$ python -q
>>> import numpy as np
>>> np.set_printoptions(precision=3, suppress=True, linewidth=120, legacy="1.25")
>>> def rnd(a):
...     return np.round(a, 3) + 0
... 
>>> X = np.load("out0.npy")
>>> X
array([[ 2,  5,  2,  5],
       [-4, -4, -4, -4],
       [ 2,  5,  2,  5],
       [-4, -4, -4, -4]])
>>> hat = np.triu(np.array([[2, 1, 0, 2], [1, 0, 1, 0], [2, 2, 0, 2], [0, 1, 0, 1]]), 1) + np.eye(4)
>>> M2 = hat @ X @ np.linalg.inv(hat)
>>> rnd(np.linalg.det(M2))
0.0
>>> M2
array([[-10.,   3., -13.,  39.],
       [ -2.,   3.,  -5.,  15.],
       [ -6.,   3.,  -9.,  27.],
       [ -4.,   0.,  -4.,  12.]])
>>> rnd(np.poly(M2))
array([ 1.,  4., 48.,  0.,  0.])
>>> rnd(np.linalg.det(2 * X)), rnd(np.linalg.det(X))
(0.0, 0.0)
>>> np.kron(np.eye(2, dtype=int), X)
array([[ 2,  5,  2,  5,  0,  0,  0,  0],
       [-4, -4, -4, -4,  0,  0,  0,  0],
       [ 2,  5,  2,  5,  0,  0,  0,  0],
       [-4, -4, -4, -4,  0,  0,  0,  0],
       [ 0,  0,  0,  0,  2,  5,  2,  5],
       [ 0,  0,  0,  0, -4, -4, -4, -4],
       [ 0,  0,  0,  0,  2,  5,  2,  5],
       [ 0,  0,  0,  0, -4, -4, -4, -4]])
>>> rnd(np.linalg.det(X[::-1]))
0.0
>>> arr = np.loadtxt("w.csv", delimiter=",")
>>> arr
array([[-0.012,  0.219, -0.035,  0.209, -0.113],
       [-1.019, -1.418, -2.24 ,  0.95 , -0.176],
       [-0.072,  0.428, -0.13 ,  0.252, -0.006]])
>>> np.unravel_index(np.abs(arr).argmax(), arr.shape)
(1, 2)
>>> arr[:, 5]
Traceback (most recent call last):
  File "<python-input-16>", line 1, in <module>
    arr[:, 5]
    ~~~^^^^^^
IndexError: index 5 is out of bounds for axis 1 with size 5
>>> np.abs(arr).max()
2.24
>>> rnd(np.linalg.svd(arr, compute_uv=False))
array([3.  , 0.6 , 0.12])
>>> rnd(arr.mean(axis=0))
array([-0.368, -0.257, -0.802,  0.47 , -0.098])
>>> rnd(arr.sum(axis=0))
array([-1.103, -0.771, -2.405,  1.411, -0.295])
>>> arr.shape
(3, 5)
>>> np.linalg.matrix_rank(arr)
3
>>> rnd(np.diff(arr, axis=0))
array([[-1.007, -1.637, -2.205,  0.741, -0.063],
       [ 0.947,  1.846,  2.11 , -0.698,  0.17 ]])
>>> rnd(arr.sum(axis=1))
array([ 0.268, -3.903,  0.472])
>>> m1 = np.loadtxt("layer17.csv", delimiter=",")
>>> m1
array([[ 1.,  0.,  1.,  2.,  2.],
       [ 3.,  0.,  2.,  4.,  4.],
       [ 3.,  0.,  2.,  5.,  4.],
       [ 3.,  0.,  4.,  6.,  5.],
       [ 4.,  0.,  6.,  6.,  7.],
       [ 4.,  2.,  6.,  7.,  8.],
       [ 4.,  3.,  7.,  7.,  8.],
       [ 5.,  5.,  9.,  9., 10.],
       [ 6.,  5., 10.,  9., 12.],
       [ 6.,  6., 10., 10., 12.],
       [ 6.,  6., 10., 12., 14.],
       [ 6.,  6., 11., 12., 16.],
       [ 7.,  7., 11., 14., 17.],
       [ 9.,  8., 11., 15., 19.],
       [ 9.,  8., 11., 17., 19.],
       [ 9.,  8., 13., 18., 21.],
       [11.,  8., 13., 20., 21.],
       [13.,  8., 15., 20., 23.],
       [13., 10., 16., 21., 25.],
       [14., 12., 16., 22., 25.],
       [16., 14., 18., 23., 27.],
       [16., 14., 19., 23., 29.],
       [16., 16., 20., 23., 30.],
       [17., 18., 21., 23., 30.],
       [19., 19., 23., 23., 31.],
       [20., 21., 25., 23., 32.]])
>>> idx = m1[:, 3] > np.median(m1[:, 3])
>>> r0 = m1[idx].mean(axis=0) - m1[~idx].mean(axis=0)
>>> (((m1 - m1.mean(axis=0)) @ r0 > 0) == idx).mean()
1.0
>>> idx.astype(int)
array([0, 0, 0, 0, 0, 0, 0, 0, 0, 0, 0, 0, 0, 1, 1, 1, 1, 1, 1, 1, 1, 1, 1, 1, 1, 1])
>>> rnd(r0)
array([ 9.538,  9.538, 10.154, 12.923, 16.385])
>>> cov = np.cov(m1, rowvar=False)
>>> np.median(m1, axis=0)
array([ 8. ,  7.5, 11. , 14.5, 18. ])
>>> cov.shape
(5, 5)
>>> rnd(m1.std(axis=0))
array([5.528, 6.068, 6.415, 7.12 , 9.368])
>>> np.argwhere(np.triu(np.abs(np.corrcoef(m1.T)) > 0.8, 1))
array([[0, 1],
       [0, 2],
       [0, 3],
       [0, 4],
       [1, 2],
       [1, 3],
       [1, 4],
       [2, 3],
       [2, 4],
       [3, 4]])
>>> C = m1[[4, 13]].astype(float)
>>> for _ in range(5):
...     idx = np.linalg.norm(m1[:, None] - C, axis=-1).argmin(axis=1)
...     C = np.array([m1[idx == j].mean(axis=0) for j in range(2)])
... 
>>> idx
array([0, 0, 0, 0, 0, 0, 0, 0, 0, 0, 0, 0, 0, 1, 1, 1, 1, 1, 1, 1, 1, 1, 1, 1, 1, 1])
>>> np.bincount(idx)
array([13, 13])
>>> rnd(C)
array([[ 4.462,  3.077,  6.846,  7.923,  9.154],
       [14.   , 12.615, 17.   , 20.846, 25.538]])
>>> M = np.load("dump.npy")
>>> M
array([[ 2,  4],
       [ 6,  9],
       [ 7,  3],
       [ 3,  0],
       [ 1,  5],
       [20, 31]])
>>> vec = np.array([-2, -3])
>>> y = M @ vec
>>> y
array([ -16,  -39,  -23,   -6,  -17, -133])
>>> rnd(np.linalg.pinv(M) @ M)
array([[1., 0.],
       [0., 1.]])
>>> rng = np.random.default_rng(7162)
>>> y = y + 0.1 * rng.normal(size=6)
>>> rnd(y)
array([ -16.064,  -38.951,  -22.983,   -5.898,  -16.889, -132.919])
>>> beta, *_ = np.linalg.lstsq(M, y)
>>> rnd(M.T @ (y - M @ beta))
array([0., 0.])
>>> beta.round()
array([-2., -3.])
>>> rnd(np.linalg.norm(y - M @ beta))
0.159
>>> r0 = np.array([3, 3, 0]) + 0.5
>>> E = np.outer(r0, r0) / (r0 @ r0)
>>> rnd(E)
array([[0.495, 0.495, 0.071],
       [0.495, 0.495, 0.071],
       [0.071, 0.071, 0.01 ]])
>>> rnd(np.linalg.norm(E) ** 2 / np.linalg.norm(E, 2) ** 2)
1.0
>>> rnd(np.linalg.norm(E, 2))
1.0
>>> rnd(np.linalg.norm(E[2] - E[1]))
0.603
>>> rnd(np.linalg.norm(E, axis=1))
array([0.704, 0.704, 0.101])
>>> (E - E.T) / 2
array([[0., 0., 0.],
       [0., 0., 0.],
       [0., 0., 0.]])
>>> rnd(E @ E)
array([[0.495, 0.495, 0.071],
       [0.495, 0.495, 0.071],
       [0.071, 0.071, 0.01 ]])
>>> np.allclose(E @ E.T, E.T @ E)
True
>>> np.trace(E)
1.0
>>> rnd(np.sort(np.abs(np.linalg.eigvals(E))))
array([0., 0., 1.])
>>> np.linalg.lstsq(E[:-1].T, E[-1])[2]
1
>>> np.abs(np.diag(np.linalg.qr(E)[1])) > 1e-9
array([ True, False, False])
>>> rnd(np.trace(np.linalg.pinv(E) @ E))
1.0
>>> try:
...     np.linalg.inv(E)
... except np.linalg.LinAlgError as e:
...     print("failed:", e)
... 
failed: Singular matrix
>>> rnd(E @ np.linalg.pinv(E) @ E)
array([[0.495, 0.495, 0.071],
       [0.495, 0.495, 0.071],
       [0.071, 0.071, 0.01 ]])
>>> q, r_ = np.linalg.qr(M)
>>> rnd(r_)
array([[-22.338, -31.694],
       [  0.   ,  -9.352]])
>>> rnd(np.trace(q @ q.T))
2.0
>>> q.shape, r_.shape
((6, 2), (2, 2))
>>> rnd(q @ r_)
array([[ 2.,  4.],
       [ 6.,  9.],
       [ 7.,  3.],
       [ 3.,  0.],
       [ 1.,  5.],
       [20., 31.]])
>>> np.allclose(r_.T @ r_, M.T @ M)
True
>>> hat = np.triu(np.array([[3, 3, 0], [-3, 1, -3], [0, 2, -2]]), 1) + np.eye(3)
>>> M2 = hat @ E @ np.linalg.inv(hat)
>>> np.linalg.matrix_rank(M2)
1
>>> rnd(hat @ E - E @ hat)
array([[ 1.485,  0.   ,  1.697],
       [-0.212, -1.697,  1.455],
       [ 0.   , -0.212,  0.212]])
>>> rnd(M2)
array([[  1.98 ,  -3.96 , -11.596],
       [  0.283,  -0.566,  -1.657],
       [  0.071,  -0.141,  -0.414]])
>>> np.trace(M2), np.trace(E)
(1.0, 1.0)
>>> rnd(np.poly(M2))
array([ 1., -1.,  0.,  0.])
>>> r0 = np.array([3, 2, -2])
>>> r1 = np.array([1, 0, 1, 0, 2])
>>> K = np.outer(r0, r1)
>>> K
array([[ 3,  0,  3,  0,  6],
       [ 2,  0,  2,  0,  4],
       [-2,  0, -2,  0, -4]])
>>> left, sv, vt = np.linalg.svd(K)
>>> vecs = vt[:(sv > 1e-8).sum()]
>>> vec = K[2] + -1 * K[1] + rng.integers(2) * np.eye(5)[4]
>>> vec
array([-4.,  0., -4.,  0., -7.])
>>> np.linalg.matrix_rank(np.vstack([K, vec]))
2
>>> rnd(np.linalg.norm(vec - vecs.T @ vecs @ vec))
0.577
>>> np.allclose(vecs.T @ vecs @ vec, vec)
False
>>> left, sv = np.linalg.svd(K)
Traceback (most recent call last):
  File "<python-input-96>", line 1, in <module>
    left, sv = np.linalg.svd(K)
    ^^^^^^^^
ValueError: too many values to unpack (expected 2)
>>> left, sv, vt = np.linalg.svd(K, full_matrices=False)
>>> rnd(vt @ vt.T)
array([[1., 0., 0.],
       [0., 1., 0.],
       [0., 0., 1.]])
>>> np.allclose(left * sv @ vt, K)
True
>>> rnd(left.T @ K @ vt.T)
array([[10.1,  0. ,  0. ],
       [ 0. ,  0. ,  0. ],
       [ 0. ,  0. ,  0. ]])
>>> np.cumsum(sv ** 2) / np.sum(sv ** 2)
array([1., 1., 1.])
>>> left.shape, sv.shape, vt.shape
((3, 3), (3,), (3, 5))
>>> cov = K.T @ K
>>> rnd(np.linalg.svd(K, compute_uv=False) ** 2)
array([102.,   0.,   0.])
>>> (K @ K.T).shape
(3, 3)
>>> np.allclose(cov, cov.T)
True
>>> np.diag(cov)
array([17,  0, 17,  0, 68])
>>> J = np.loadtxt("data.csv", delimiter=",")
>>> J
array([[-0.655, -0.269, -4.034, -2.207],
       [-3.002, -0.216, -8.159,  3.05 ],
       [ 0.318,  1.423, -0.699, -1.728],
       [-3.278, -1.954, -9.204, -0.357],
       [-0.004, -1.361, -0.662,  1.613],
       [ 3.452,  3.164,  3.847, -1.593],
       [ 6.459,  5.338,  5.778, -2.863],
       [-0.462,  0.512,  3.32 , -0.364],
       [-4.085, -2.981, -6.975,  2.36 ],
       [ 3.438,  1.109,  6.02 ,  0.701],
       [-1.013, -3.034,  0.76 ,  0.396],
       [-0.859,  0.425, -5.506,  0.093],
       [-0.885, -1.908, -0.682,  1.528],
       [ 0.485,  1.701, -5.145, -1.307],
       [ 1.702,  2.531, -0.818, -1.123],
       [ 0.202, -0.701, 10.007,  0.871],
       [-4.538, -6.973,  0.783,  4.699],
       [-9.125, -7.847, -4.281,  5.073],
       [ 0.259,  1.409, -3.773, -0.343],
       [ 1.605,  1.809,  2.698, -3.113],
       [-6.807, -4.549, -9.546,  2.357],
       [ 3.66 ,  3.703,  2.979, -3.091],
       [-4.084, -2.319, -3.62 ,  0.951],
       [-4.032, -0.799, -5.835,  0.623],
       [-1.019, -1.98 ,  3.543,  2.451],
       [-1.144, -3.08 ,  3.737,  4.173],
       [ 3.637,  3.272,  2.875, -2.126],
       [ 0.278,  0.144, -2.941, -0.37 ]])
>>> Ac = J - J.mean(axis=0)
>>> vecs = np.linalg.svd(Ac)[2][:2]
>>> M2 = Ac - Ac @ vecs.T @ vecs
>>> np.linalg.norm(M2, axis=1).round(6).argmax()
1
>>> rnd(M2.std(axis=0))
array([0.639, 0.513, 0.198, 0.865])
>>> rnd(np.cov(Ac @ vecs.T, rowvar=False))
array([[36.357,  0.   ],
       [ 0.   , 13.351]])
